% ipython --no-banner

In [1]: import numpy as np

In [2]: import numpy.linalg as la

In [3]: np.set_printoptions(precision=2, suppress=True, linewidth=140, legacy="1.25")

In [4]: J = np.loadtxt("dump.csv", delimiter=",")

In [5]: J
Out[5]: 
array([[-0.22, -0.24, -0.35,  0.41,  0.78],
       [ 0.93, -0.09, -0.23, -0.16,  0.22],
       [-0.11,  0.84, -0.46, -0.24,  0.15],
       [-0.26, -0.37, -0.09, -0.86,  0.22],
       [ 0.07,  0.31,  0.78, -0.11,  0.52]])

In [6]: rng = np.random.default_rng(4722)

In [7]: lab = rng.permutation(5)

In [8]: other = J[:, lab] * rng.choice([-1, 1], 5)

In [9]: other
Out[9]: 
array([[ 0.35,  0.41, -0.22, -0.78, -0.24],
       [ 0.23, -0.16,  0.93, -0.22, -0.09],
       [ 0.46, -0.24, -0.11, -0.15,  0.84],
       [ 0.09, -0.86, -0.26, -0.22, -0.37],
       [-0.78, -0.11,  0.07, -0.52,  0.31]])

In [10]: U, _, Vt = la.svd(J.T @ other)

In [11]: np.round(U @ Vt, 2) + 0
Out[11]: 
array([[ 0.,  0.,  1.,  0.,  0.],
       [ 0.,  0.,  0.,  0.,  1.],
       [-1.,  0.,  0.,  0.,  0.],
       [ 0.,  1.,  0.,  0.,  0.],
       [ 0.,  0.,  0., -1.,  0.]])

In [12]: Q, r_ = la.qr(J)

In [13]: print(np.round(Q.T @ Q, 2) + 0)
[[1. 0. 0. 0. 0.]
 [0. 1. 0. 0. 0.]
 [0. 0. 1. 0. 0.]
 [0. 0. 0. 1. 0.]
 [0. 0. 0. 0. 1.]]

In [14]: np.round(np.trace(Q @ Q.T), 2)
Out[14]: 5.0

In [15]: Q
Out[15]: 
array([[-0.22, -0.24, -0.35,  0.41,  0.78],
       [ 0.93, -0.09, -0.23, -0.16,  0.22],
       [-0.11,  0.84, -0.46, -0.24,  0.15],
       [-0.26, -0.37, -0.09, -0.86,  0.22],
       [ 0.07,  0.31,  0.78, -0.11,  0.52]])

In [16]: t3 = np.stack([J, 3 * J, J[::-1]])

In [17]: la.matrix_rank(t3)
Out[17]: array([5, 5, 5])

In [18]: x0 = np.array([-3, 0, 2, -1, 0])

In [19]: target = J @ x0

In [20]: beta, lr = np.zeros(5), 1 / la.norm(J, 2) ** 2

In [21]: for i in range(300):
    ...:     beta -= lr * J.T @ (J @ beta - target)
    ...:     if i % 50 == 0: print(i, round(la.norm(J @ beta - target), 2))
    ...: 
0 0.0
50 0.0
100 0.0
150 0.0
200 0.0
250 0.0

In [22]: round(float(la.cond(J)), 2)
Out[22]: 1.0

In [23]: x0 = np.array([5, 2, 4, -4, 4])

In [24]: target = J @ x0

In [25]: target
Out[25]: array([-1.49,  5.12,  0.84,  1.9 ,  6.65])

In [26]: print(la.solve(J, target))
[ 5.  2.  4. -4.  4.]

In [27]: la.solve(J, target + J[:, 4])
Out[27]: array([ 5.,  2.,  4., -4.,  5.])

In [28]: print(np.round(la.solve(J.T, J[2]), 2) + 0)
[0. 0. 1. 0. 0.]

In [29]: arr = np.loadtxt("arr.csv", delimiter=",")

In [30]: arr
Out[30]: 
array([[ 0.,  0.,  0.,  0.],
       [ 6.,  0.,  0.,  0.],
       [ 0.,  2.,  3.,  0.],
       [ 0.,  1.,  3.,  0.],
       [ 6.,  0.,  0.,  0.],
       [ 2.,  0.,  3.,  0.],
       [ 6.,  5., 11.,  0.],
       [ 2.,  0.,  0.,  0.],
       [ 2.,  0.,  0.,  0.],
       [ 0.,  2.,  3.,  0.],
       [ 0.,  0.,  0.,  0.],
       [ 6.,  8., 15.,  0.],
       [ 0.,  0.,  0.,  0.],
       [ 0.,  0.,  0.,  1.],
       [ 0.,  0.,  0.,  0.],
       [ 0.,  0.,  0.,  0.],
       [ 6.,  8., 15.,  0.],
       [ 6.,  0.,  3.,  0.],
       [ 0.,  1.,  3.,  0.],
       [ 2.,  0.,  0.,  0.],
       [ 0.,  0.,  0.,  0.],
       [ 0.,  0.,  0.,  0.]])

In [31]: def softmax(z):
    ...:     e = np.exp(z - z.max(axis=-1, keepdims=True))
    ...:     return e / e.sum(axis=-1, keepdims=True)
    ...: 

In [32]: softmax(arr[20])
Out[32]: array([0.25, 0.25, 0.25, 0.25])

In [33]: softmax(10 * arr[20])
Out[33]: array([0.25, 0.25, 0.25, 0.25])

In [34]: att = arr @ arr.T / np.sqrt(4)

In [35]: print(softmax(att)[20] @ arr)
[2.   1.23 2.68 0.05]

In [36]: print(softmax(att).round(6).argmax(axis=1))
[ 0  1 11 11  1 11 11  1  1 11  0 11  0 13  0  0 11 11 11  1  0  0]

In [37]: proj = arr @ la.solve(arr.T @ arr, arr.T)

In [38]: np.diag(proj)
Out[38]: array([0.  , 0.35, 0.06, 0.1 , 0.35, 0.4 , 0.24, 0.04, 0.04, 0.06, 0.  , 0.4 , 0.  , 1.  , 0.  , 0.  , 0.4 , 0.44, 0.1 , 0.04, 0.  , 0.  ])

In [39]: np.allclose(proj @ proj, proj)
Out[39]: True

In [40]: np.trace(proj)
Out[40]: 4.0

In [41]: np.round(proj @ arr[:, 0], 2) + 0
Out[41]: array([0., 6., 0., 0., 6., 2., 6., 2., 2., 0., 0., 6., 0., 0., 0., 0., 6., 6., 0., 2., 0., 0.])

In [42]: D = la.norm(arr[:, None] - arr[None], axis=-1)

In [43]: D.shape
Out[43]: (22, 22)

In [44]: la.matrix_rank(D ** 2)
Out[44]: 6

In [45]: D[3]
Out[45]: 
array([ 3.16,  6.78,  1.  ,  0.  ,  6.78,  2.24, 10.77,  3.74,  3.74,  1.  ,  3.16, 15.13,  3.16,  3.32,  3.16,  3.16, 15.13,  6.08,  0.  ,
        3.74,  3.16,  3.16])

In [46]: np.flatnonzero(D[3] < D.mean() / 2)
Out[46]: array([ 2,  3,  5,  9, 18])

In [47]: lab = arr[:, 3] > np.median(arr[:, 3])

In [48]: r0 = arr[lab].mean(axis=0) - arr[~lab].mean(axis=0)

In [49]: ((arr - arr.mean(axis=0)) @ r0 > 0).astype(int)
Out[49]: array([1, 1, 1, 1, 1, 1, 0, 1, 1, 1, 1, 0, 1, 1, 1, 1, 0, 0, 1, 1, 1, 1])

In [50]: r0
Out[50]: array([-2.1 , -1.29, -2.81,  1.  ])

In [51]: np.round((((arr - arr.mean(axis=0)) @ r0 > 0) == lab).mean(), 2)
Out[51]: 0.23

In [52]: Ac = arr - arr.mean(axis=1)
ValueError: operands could not be broadcast together with shapes (22,4) (22,) 


In [53]: Ac = arr - arr.mean(axis=0)

In [54]: U, s, Vt = la.svd(Ac, full_matrices=False)

In [55]: np.round((s ** 2).sum() ** 2 / (s ** 4).sum(), 2)
Out[55]: 1.29

In [56]: np.abs(U[:, 0]).argmax()
Out[56]: 11

In [57]: data = np.array([[0, 3, 1], [3, 2, 2], [1, 0, 1], [0, 3, 2], [0, 3, 2]])

In [58]: # row 4 repeats row 3

In [59]: ang = np.radians(90)

In [60]: r_ = np.eye(3)

In [61]: r_[0, 0] = r_[2, 2] = np.cos(ang)

In [62]: r_[0, 2], r_[2, 0] = -np.sin(ang), np.sin(ang)

In [63]: r_.round(2) + 0
Out[63]: 
array([[ 0.,  0., -1.],
       [ 0.,  1.,  0.],
       [ 1.,  0.,  0.]])

In [64]: other = data @ r_.T

In [65]: print(round(float(la.det(r_)), 2), np.trace(r_))
1.0 1.0

In [66]: other.round(2) + 0
Out[66]: 
array([[-1.,  3.,  0.],
       [-2.,  2.,  3.],
       [-1.,  0.,  1.],
       [-2.,  3.,  0.],
       [-2.,  3.,  0.]])

In [67]: print(np.allclose(la.norm(data, axis=1), la.norm(other, axis=1)))
True

In [68]: other = np.c_[data[:, :1] @ np.array([[-3]]), np.array([2, 0, 0, 4, 5])]

In [69]: other
Out[69]: 
array([[ 0,  2],
       [-9,  0],
       [-3,  0],
       [ 0,  4],
       [ 0,  5]])

In [70]: np.round(la.norm(other - data @ la.lstsq(data, other)[0], axis=0), 2) + 0
Out[70]: array([0.  , 0.99])

In [71]: la.matrix_rank(other)
Out[71]: 2

In [72]: np.round(la.lstsq(data, other[:, 0])[0], 2) + 0
Out[72]: array([-3.,  0.,  0.])

In [73]: mat = np.loadtxt("m.csv", delimiter=",")

In [74]: print(mat)
[[-2. -3.  0.]
 [ 2.  1.  0.]
 [ 0.  0. -2.]]

In [75]: other = np.array([[0, 1], [3, 1], [1, 1]])

In [76]: np.einsum("ij,ij->i", mat, mat)
Out[76]: array([13.,  5.,  4.])

In [77]: np.vstack([mat, other.T]).shape
Out[77]: (5, 3)

In [78]: other.T @ mat.T
Out[78]: 
array([[-9.,  3., -2.],
       [-5.,  3., -2.]])

In [79]: mat @ other
Out[79]: 
array([[-9., -5.],
       [ 3.,  3.],
       [-2., -2.]])

In [80]: la.matrix_rank(mat @ other)
Out[80]: 2

In [81]: np.einsum("ik,kj->ij", mat, other)
Out[81]: 
array([[-9., -5.],
       [ 3.,  3.],
       [-2., -2.]])

In [82]: np.einsum("ij,ij->", mat, other)
ValueError: operands could not be broadcast together with remapped shapes [original->remapped]: (3,3)->(3,3) (3,2)->(3,2) 


In [83]: print(la.matrix_rank(np.vstack([mat, other.T])))
3

In [84]: Q, V = la.qr(mat[:, :2])[0], la.qr(mat[:, 2:])[0]

In [85]: s = la.svd(Q.T @ V, compute_uv=False)

In [86]: np.degrees(np.arccos(s.clip(0, 1)))
Out[86]: array([90.])

In [87]: Q, r_ = la.qr(mat)

In [88]: np.round(Q.T @ Q, 2) + 0
Out[88]: 
array([[1., 0., 0.],
       [0., 1., 0.],
       [0., 0., 1.]])

In [89]: print(Q)
[[-0.71  0.71  0.  ]
 [ 0.71  0.71  0.  ]
 [ 0.   -0.    1.  ]]

In [90]: Q.shape, r_.shape
Out[90]: ((3, 3), (3, 3))

In [91]: round(np.trace(Q @ Q.T), 2)
Out[91]: 3.0

In [92]: round(float(abs(r_[0, 0])), 2), round(la.norm(mat[:, 0]), 2)
Out[92]: (2.83, 2.83)

In [93]: r0 = np.array([1, 4, 4])

In [94]: other = mat + np.outer(r0, np.eye(3)[2])

In [95]: la.matrix_rank(la.inv(other) - la.inv(mat), tol=1e-8)
Out[95]: 1

In [96]: other
Out[96]: 
array([[-2., -3.,  1.],
       [ 2.,  1.,  4.],
       [ 0.,  0.,  2.]])

In [97]: print(round(la.det(other) / la.det(mat), 2), round(float(1 + la.solve(mat, r0)[2]), 2))
-1.0 -1.0

In [98]: other = mat[0, 0] * mat[1:] - np.outer(mat[1:, 0], mat[0])

In [99]: other
Out[99]: 
array([[ 0.,  4., -0.],
       [ 0.,  0.,  4.]])

In [100]: la.matrix_rank(other), la.matrix_rank(mat)
Out[100]: (2, 3)

In [101]: print(mat[:, 0] / mat[0, 0])
[ 1. -1. -0.]

In [102]: M = (rng.random((4, 4)) < 0.3) + np.eye(4)

In [103]: M /= M.sum(axis=1, keepdims=True)

In [104]: M
Out[104]: 
array([[0.5 , 0.  , 0.5 , 0.  ],
       [0.25, 0.5 , 0.25, 0.  ],
       [0.33, 0.33, 0.33, 0.  ],
       [0.  , 0.5 , 0.  , 0.5 ]])

In [105]: # column 2 repeats column 0

In [106]: la.lstsq(M[:-1].T, M[-1])[2]
Out[106]: 2

In [107]: np.unique(M.round(6), axis=0).shape
Out[107]: (4, 4)

In [108]: la.inv(M)
LinAlgError: Singular matrix


In [109]: print(np.abs(np.diag(la.qr(M)[1])) > 1e-9)
[ True  True False  True]

In [110]: print(np.round(M @ la.pinv(M) @ M, 2) + 0)
[[0.5  0.   0.5  0.  ]
 [0.25 0.5  0.25 0.  ]
 [0.33 0.33 0.33 0.  ]
 [0.   0.5  0.   0.5 ]]

In [111]: np.allclose(M[:-1].T @ la.lstsq(M[:-1].T, M[-1])[0], M[-1])
Out[111]: False

In [112]: np.round(np.einsum("ii->", M), 2)
Out[112]: 1.83

In [113]: round(la.det(M[::-1]), 2)
Out[113]: 0.0

In [114]: print(la.eigvals(M))
[0.5  0.   0.33 1.  ]

In [115]: U, s, Vt = la.svd(M)

In [116]: print(np.argmax(s[:-1] / (s[1:] + 1e-6)) + 1)
3

In [117]: other = U[:, :3] @ np.diag(s[:3]) @ Vt[:3]

In [118]: other.round(2) + 0
Out[118]: 
array([[0.5 , 0.  , 0.5 , 0.  ],
       [0.25, 0.5 , 0.25, 0.  ],
       [0.33, 0.33, 0.33, 0.  ],
       [0.  , 0.5 , 0.  , 0.5 ]])

In [119]: la.matrix_rank(other)
Out[119]: 3

In [120]: feats = np.load("x.npy")

In [121]: feats
Out[121]: 
array([[2, 1, 0],
       [0, 0, 1],
       [2, 2, 1]])

In [122]: w, V = la.eig(feats)

In [123]: np.sort(la.eigvals(la.inv(feats)))
Out[123]: array([-1.37,  0.37,  1.  ])

In [124]: print(np.sort(la.eigvals(feats.T)))
[-0.73  1.    2.73]

In [125]: round(np.prod(w), 2)
Out[125]: -2.0
